>>> import numpy as np
>>> from numpy import linalg as LA
>>> np.set_printoptions(precision=2, suppress=True, linewidth=200)
>>> f = np.array([6, 9, 8, -3, -2, 6, 6, 6, -5, 5]) + 0.5
>>> mat = np.outer(f, f) / (f @ f)
>>> mat
array([[ 0.11,  0.16,  0.14, -0.04, -0.02,  0.11,  0.11,  0.11, -0.07,  0.09],
       [ 0.16,  0.23,  0.21, -0.06, -0.04,  0.16,  0.16,  0.16, -0.11,  0.13],
       [ 0.14,  0.21,  0.19, -0.05, -0.03,  0.14,  0.14,  0.14, -0.1 ,  0.12],
       [-0.04, -0.06, -0.05,  0.02,  0.01, -0.04, -0.04, -0.04,  0.03, -0.04],
       [-0.02, -0.04, -0.03,  0.01,  0.01, -0.02, -0.02, -0.02,  0.02, -0.02],
       [ 0.11,  0.16,  0.14, -0.04, -0.02,  0.11,  0.11,  0.11, -0.07,  0.09],
       [ 0.11,  0.16,  0.14, -0.04, -0.02,  0.11,  0.11,  0.11, -0.07,  0.09],
       [ 0.11,  0.16,  0.14, -0.04, -0.02,  0.11,  0.11,  0.11, -0.07,  0.09],
       [-0.07, -0.11, -0.1 ,  0.03,  0.02, -0.07, -0.07, -0.07,  0.05, -0.06],
       [ 0.09,  0.13,  0.12, -0.04, -0.02,  0.09,  0.09,  0.09, -0.06,  0.08]])
>>> r = LA.matrix_rank(mat)
>>> r
np.int64(1)
>>> null = LA.svd(mat)[2][r:].T
>>> np.allclose(mat @ null, 0)
True
>>> [int(LA.matrix_rank(np.delete(mat, i, axis=0))) for i in range(10)]
[1, 1, 1, 1, 1, 1, 1, 1, 1, 1]
>>> [int(LA.matrix_rank(mat[:, :j + 1])) for j in range(10)]
[1, 1, 1, 1, 1, 1, 1, 1, 1, 1]
>>> m1 = np.load("a.npy")
>>> m1
array([[-1,  0,  0,  0,  0,  0,  0],
       [ 0,  0,  0,  0,  0,  0,  0],
       [ 0,  0,  1,  0,  0,  0,  0],
       [ 0,  0,  0,  9,  0,  0,  0],
       [ 0,  0,  0,  0,  4,  0,  0],
       [ 0,  0,  0,  0,  0,  7,  0],
       [ 0,  0,  0,  0,  0,  0, -4]])
>>> left, sig, Vh = LA.svd(m1)
>>> vecs = Vh[:(sig > 1e-8).sum()]
>>> rng = np.random.default_rng(914057)
>>> x0 = m1[2] + -1 * m1[6] + rng.integers(2) * np.eye(7)[3]
>>> x0
array([0., 0., 1., 0., 0., 0., 4.])
>>> round(float(LA.norm(x0 - vecs.T @ vecs @ x0)), 2)
0.0
>>> vecs.T @ vecs
array([[1., 0., 0., 0., 0., 0., 0.],
       [0., 0., 0., 0., 0., 0., 0.],
       [0., 0., 1., 0., 0., 0., 0.],
       [0., 0., 0., 1., 0., 0., 0.],
       [0., 0., 0., 0., 1., 0., 0.],
       [0., 0., 0., 0., 0., 1., 0.],
       [0., 0., 0., 0., 0., 0., 1.]])
>>> vals, vecs = LA.eigh(m1)
>>> np.abs(vecs[:, -1]).round(6).argmax()
np.int64(3)
>>> vals.sum(), np.trace(m1)
(np.float64(16.0), np.int64(16))
>>> LA.svd(m1, compute_uv=False)
array([9., 7., 4., 4., 1., 1., 0.])
>>> np.abs(vecs[:, -1])
array([0., 0., 0., 1., 0., 0., 0.])
>>> np.abs(np.diag(LA.qr(m1)[1])) > 1e-9
array([ True, False,  True,  True,  True,  True,  True])
>>> LA.lstsq(m1[:-1].T, m1[-1])[2]
np.int32(5)
>>> [round(float(LA.det(m1[:i, :i])), 2) + 0 for i in range(1, 8)]
[-1.0, 0.0, 0.0, 0.0, 0.0, 0.0, 0.0]
>>> np.all(LA.eigvalsh(m1) > 0)
np.False_
>>> W0 = np.eye(8, dtype=int)[rng.permutation(8)]
>>> W0
array([[0, 0, 0, 0, 0, 0, 1, 0],
       [0, 0, 0, 0, 0, 1, 0, 0],
       [0, 0, 0, 0, 0, 0, 0, 1],
       [1, 0, 0, 0, 0, 0, 0, 0],
       [0, 0, 0, 1, 0, 0, 0, 0],
       [0, 1, 0, 0, 0, 0, 0, 0],
       [0, 0, 1, 0, 0, 0, 0, 0],
       [0, 0, 0, 0, 1, 0, 0, 0]])
>>> idx = rng.permutation(8)
>>> idx
array([1, 0, 6, 5, 4, 7, 2, 3])
>>> other = W0[idx][:, idx]
>>> np.trace(other)
np.int64(0)
>>> np.allclose(other, W0)
False
>>> feats = np.loadtxt("layer7.csv", delimiter=",")
>>> feats
array([[ 0.37,  0.24, -0.16,  0.16,  0.24,  0.24],
       [ 0.24,  0.16, -0.11,  0.11,  0.16,  0.16],
       [-0.16, -0.11,  0.07, -0.07, -0.11, -0.11],
       [ 0.16,  0.11, -0.07,  0.07,  0.11,  0.11],
       [ 0.24,  0.16, -0.11,  0.11,  0.16,  0.16],
       [ 0.24,  0.16, -0.11,  0.11,  0.16,  0.16]])
>>> round(float(np.trace(LA.pinv(feats) @ feats)), 2)
1.0
>>> LA.lstsq(feats[:-1].T, feats[-1])[2]
np.int32(1)
>>> np.abs(np.diag(LA.qr(feats)[1])) > 1e-9
array([ True, False, False, False, False, False])
>>> np.unique(feats.round(6), axis=0).shape
(4, 6)
>>> data = np.loadtxt("test4.csv", delimiter=",")
>>> data
array([[ 1.,  2., -1.,  2.],
       [ 2.,  1.,  2., -1.],
       [-1.,  2.,  1.,  2.],
       [ 2., -1.,  2.,  1.]])
>>> # symmetric
>>> x0 = np.array([0, -2, 1, -2])
>>> y = data @ x0
>>> c, lr = np.zeros(4), 1 / LA.norm(data, 2) ** 2
>>> for i in range(6):
...     c -= lr * data.T @ (data @ c - y)
...     if i % 2 == 0: print(i, round(LA.norm(data @ c - y), 2))
... 
0 1.06
2 0.6
4 0.34
>>> c
array([ 0.09, -2.  ,  0.91, -2.  ])
>>> np.round(LA.cond(data), 2)
np.float64(2.0)
>>> other = m1[0, 0] * m1[1:] - np.outer(m1[1:, 0], m1[0])
>>> other
array([[ 0,  0,  0,  0,  0,  0,  0],
       [ 0,  0, -1,  0,  0,  0,  0],
       [ 0,  0,  0, -9,  0,  0,  0],
       [ 0,  0,  0,  0, -4,  0,  0],
       [ 0,  0,  0,  0,  0, -7,  0],
       [ 0,  0,  0,  0,  0,  0,  4]])
>>> m1[:, 0] / m1[0, 0]
array([ 1., -0., -0., -0., -0., -0., -0.])
>>> vals, vecs = LA.eigh(data)
>>> x0 = np.array([9, 6, -9, 2])
>>> np.abs(data).sum(axis=1).max(), np.round(np.abs(vals).max(), 2)
(np.float64(6.0), np.float64(4.0))
>>> np.round(vecs * np.maximum(vals, 0) @ vecs.T, 2) + 0
array([[2., 1., 0., 1.],
       [1., 2., 1., 0.],
       [0., 1., 2., 1.],
       [1., 0., 1., 2.]])
>>> E = np.loadtxt("run9.csv", delimiter=",")
>>> E
array([[ 6.29, -0.51, -1.77, -0.04,  0.41, -1.27,  2.64,  0.86,  0.46,  1.45],
       [-0.51,  1.7 , -0.37,  0.03, -0.7 , -0.66,  1.64,  0.58,  0.88, -0.3 ],
       [-1.77, -0.37,  2.34,  0.49,  0.35,  0.92, -1.35,  0.57, -1.48,  2.58],
       [-0.04,  0.03,  0.49,  2.45,  0.24, -0.74, -0.75,  0.95,  0.6 ,  1.59],
       [ 0.41, -0.7 ,  0.35,  0.24,  1.57,  1.63, -0.55, -1.1 ,  0.42, -1.48],
       [-1.27, -0.66,  0.92, -0.74,  1.63,  1.9 ,  0.97,  0.34, -2.84,  0.47],
       [ 2.64,  1.64, -1.35, -0.75, -0.55,  0.97, -1.21, -1.58,  1.15,  3.14],
       [ 0.86,  0.58,  0.57,  0.95, -1.1 ,  0.34, -1.58,  4.03,  1.06, -0.13],
       [ 0.46,  0.88, -1.48,  0.6 ,  0.42, -2.84,  1.15,  1.06,  2.76,  0.29],
       [ 1.45, -0.3 ,  2.58,  1.59, -1.48,  0.47,  3.14, -0.13,  0.29, -4.84]])
>>> # equal to its transpose
>>> vals, vecs = LA.eigh(E)
>>> x0 = np.array([-2, 0, 2, -4, -2, 4, 3, 2, 5, -3])
>>> np.round(x0 @ E @ x0, 2)
np.float64(-35.91)
>>> (np.sign(vecs[:, -1].round(6)) == np.sign(vecs[0, -1].round(6))).astype(int)
array([1, 1, 0, 1, 0, 0, 1, 1, 1, 1])
>>> LA.eigvalsh(E[1:, 1:])
array([-7.99, -3.2 ,  0.41,  1.04,  2.07,  3.  ,  3.04,  5.46,  6.89])
>>> np.round(np.trace(LA.pinv(E) @ E), 2)
np.float64(9.0)
>>> np.allclose(E[:-1].T @ LA.lstsq(E[:-1].T, E[-1])[0], E[-1])
True
>>> left, sig, Vh = LA.svd(E)
>>> vecs = Vh[:(sig > 1e-8).sum()]
>>> x0 = E[4] + -1 * E[7] + rng.integers(2) * np.eye(10)[6]
>>> x0
array([-0.45, -1.29, -0.21, -0.71,  2.68,  1.3 ,  1.03, -5.13, -0.64, -1.36])
>>> LA.matrix_rank(np.vstack([E, x0]))
np.int64(9)
>>> np.round(vecs.T @ vecs, 2) + 0
array([[ 0.95, -0.13, -0.05,  0.01, -0.07,  0.09,  0.07,  0.01,  0.09,  0.05],
       [-0.13,  0.67, -0.12,  0.02, -0.18,  0.23,  0.18,  0.03,  0.23,  0.13],
       [-0.05, -0.12,  0.95,  0.01, -0.07,  0.09,  0.07,  0.01,  0.08,  0.05],
       [ 0.01,  0.02,  0.01,  1.  ,  0.01, -0.01, -0.01,  0.  , -0.01, -0.01],
       [-0.07, -0.18, -0.07,  0.01,  0.9 ,  0.13,  0.1 ,  0.02,  0.13,  0.07],
       [ 0.09,  0.23,  0.09, -0.01,  0.13,  0.83, -0.13, -0.02, -0.16, -0.09],
       [ 0.07,  0.18,  0.07, -0.01,  0.1 , -0.13,  0.9 , -0.02, -0.12, -0.07],
       [ 0.01,  0.03,  0.01,  0.  ,  0.02, -0.02, -0.02,  1.  , -0.02, -0.01],
       [ 0.09,  0.23,  0.08, -0.01,  0.13, -0.16, -0.12, -0.02,  0.85, -0.09],
       [ 0.05,  0.13,  0.05, -0.01,  0.07, -0.09, -0.07, -0.01, -0.09,  0.95]])
>>> vals, vecs = LA.eigh(E)
>>> np.round(LA.eigvalsh(E + -3 * np.eye(10)), 2) + 0
array([-11.,  -7.,  -3.,  -2.,  -1.,   0.,   0.,   2.,   3.,   6.])
>>> vecs @ np.diag(vals) @ vecs.T
array([[ 6.29, -0.51, -1.77, -0.04,  0.41, -1.27,  2.64,  0.86,  0.46,  1.45],
       [-0.51,  1.7 , -0.37,  0.03, -0.7 , -0.66,  1.64,  0.58,  0.88, -0.3 ],
       [-1.77, -0.37,  2.34,  0.49,  0.35,  0.92, -1.35,  0.57, -1.48,  2.58],
       [-0.04,  0.03,  0.49,  2.45,  0.24, -0.74, -0.75,  0.95,  0.6 ,  1.59],
       [ 0.41, -0.7 ,  0.35,  0.24,  1.57,  1.63, -0.55, -1.1 ,  0.42, -1.48],
       [-1.27, -0.66,  0.92, -0.74,  1.63,  1.9 ,  0.97,  0.34, -2.84,  0.47],
       [ 2.64,  1.64, -1.35, -0.75, -0.55,  0.97, -1.21, -1.58,  1.15,  3.14],
       [ 0.86,  0.58,  0.57,  0.95, -1.1 ,  0.34, -1.58,  4.03,  1.06, -0.13],
       [ 0.46,  0.88, -1.48,  0.6 ,  0.42, -2.84,  1.15,  1.06,  2.76,  0.29],
       [ 1.45, -0.3 ,  2.58,  1.59, -1.48,  0.47,  3.14, -0.13,  0.29, -4.84]])
>>> np.round(vecs.T @ E @ vecs, 2) + 0
array([[-8.,  0.,  0.,  0.,  0.,  0.,  0.,  0.,  0.,  0.],
       [ 0., -4.,  0.,  0.,  0.,  0.,  0.,  0.,  0.,  0.],
       [ 0.,  0.,  0.,  0.,  0.,  0.,  0.,  0.,  0.,  0.],
       [ 0.,  0.,  0.,  1.,  0.,  0.,  0.,  0.,  0.,  0.],
       [ 0.,  0.,  0.,  0.,  2.,  0.,  0.,  0.,  0.,  0.],
       [ 0.,  0.,  0.,  0.,  0.,  3.,  0.,  0.,  0.,  0.],
       [ 0.,  0.,  0.,  0.,  0.,  0.,  3.,  0.,  0.,  0.],
       [ 0.,  0.,  0.,  0.,  0.,  0.,  0.,  5.,  0.,  0.],
       [ 0.,  0.,  0.,  0.,  0.,  0.,  0.,  0.,  6.,  0.],
       [ 0.,  0.,  0.,  0.,  0.,  0.,  0.,  0.,  0.,  9.]])
>>> np.round(LA.eigvalsh(E @ E), 2) + 0
array([ 0.,  1.,  4.,  9.,  9., 16., 25., 36., 64., 81.])
>>> np.abs(vecs[:, -1])
array([0.74, 0.11, 0.34, 0.04, 0.08, 0.31, 0.28, 0.09, 0.36, 0.08])
>>> round(float(vals.sum()), 2), np.round(np.trace(E), 2)
(17.0, np.float64(17.0))
>>> F = np.array([[7, 6, 0, 6, 6, 8, 4, 9],
...     [0, 1, 8, 2, 5, 1, 1, 1],
...     [4, 3, 5, 8, 6, 3, 7, 3],
...     [5, 5, 8, 5, 8, 5, 9, 6],
...     [8, 0, 6, 6, 5, 6, 6, 7]])
>>> F[:, 3] = 3 * F[:, 2]
>>> F
array([[ 7,  6,  0,  0,  6,  8,  4,  9],
       [ 0,  1,  8, 24,  5,  1,  1,  1],
       [ 4,  3,  5, 15,  6,  3,  7,  3],
       [ 5,  5,  8, 24,  8,  5,  9,  6],
       [ 8,  0,  6, 18,  5,  6,  6,  7]])
>>> x0 = np.array([1, -3, 4, -4, -5, -4, -5, 4])
>>> h = np.maximum(F @ x0, 0)
>>> np.maximum(F @ x0, 0) - np.maximum(-F @ x0, 0)
array([ -57,  -97, -110, -155,  -91])
>>> np.maximum(F @ (3 * x0), 0)
array([0, 0, 0, 0, 0])
>>> np.tanh(F @ x0)
array([-1., -1., -1., -1., -1.])
>>> t = np.radians(36)
>>> R = np.eye(8)
>>> R[3, 3] = R[0, 0] = np.cos(t)
>>> R[3, 0], R[0, 3] = -np.sin(t), np.sin(t)
>>> R
array([[ 0.81,  0.  ,  0.  ,  0.59,  0.  ,  0.  ,  0.  ,  0.  ],
       [ 0.  ,  1.  ,  0.  ,  0.  ,  0.  ,  0.  ,  0.  ,  0.  ],
       [ 0.  ,  0.  ,  1.  ,  0.  ,  0.  ,  0.  ,  0.  ,  0.  ],
       [-0.59,  0.  ,  0.  ,  0.81,  0.  ,  0.  ,  0.  ,  0.  ],
       [ 0.  ,  0.  ,  0.  ,  0.  ,  1.  ,  0.  ,  0.  ,  0.  ],
       [ 0.  ,  0.  ,  0.  ,  0.  ,  0.  ,  1.  ,  0.  ,  0.  ],
       [ 0.  ,  0.  ,  0.  ,  0.  ,  0.  ,  0.  ,  1.  ,  0.  ],
       [ 0.  ,  0.  ,  0.  ,  0.  ,  0.  ,  0.  ,  0.  ,  1.  ]])
>>> other = F @ R.T
>>> np.abs(other - F).max(axis=0)
array([14.11,  0.  ,  0.  ,  8.14,  0.  ,  0.  ,  0.  ,  0.  ])
>>> other
array([[ 5.66,  6.  ,  0.  , -4.11,  6.  ,  8.  ,  4.  ,  9.  ],
       [14.11,  1.  ,  8.  , 19.42,  5.  ,  1.  ,  1.  ,  1.  ],
       [12.05,  3.  ,  5.  ,  9.78,  6.  ,  3.  ,  7.  ,  3.  ],
       [18.15,  5.  ,  8.  , 16.48,  8.  ,  5.  ,  9.  ,  6.  ],
       [17.05,  0.  ,  6.  ,  9.86,  5.  ,  6.  ,  6.  ,  7.  ]])
>>> np.allclose(F @ F.T, other @ other.T)
True
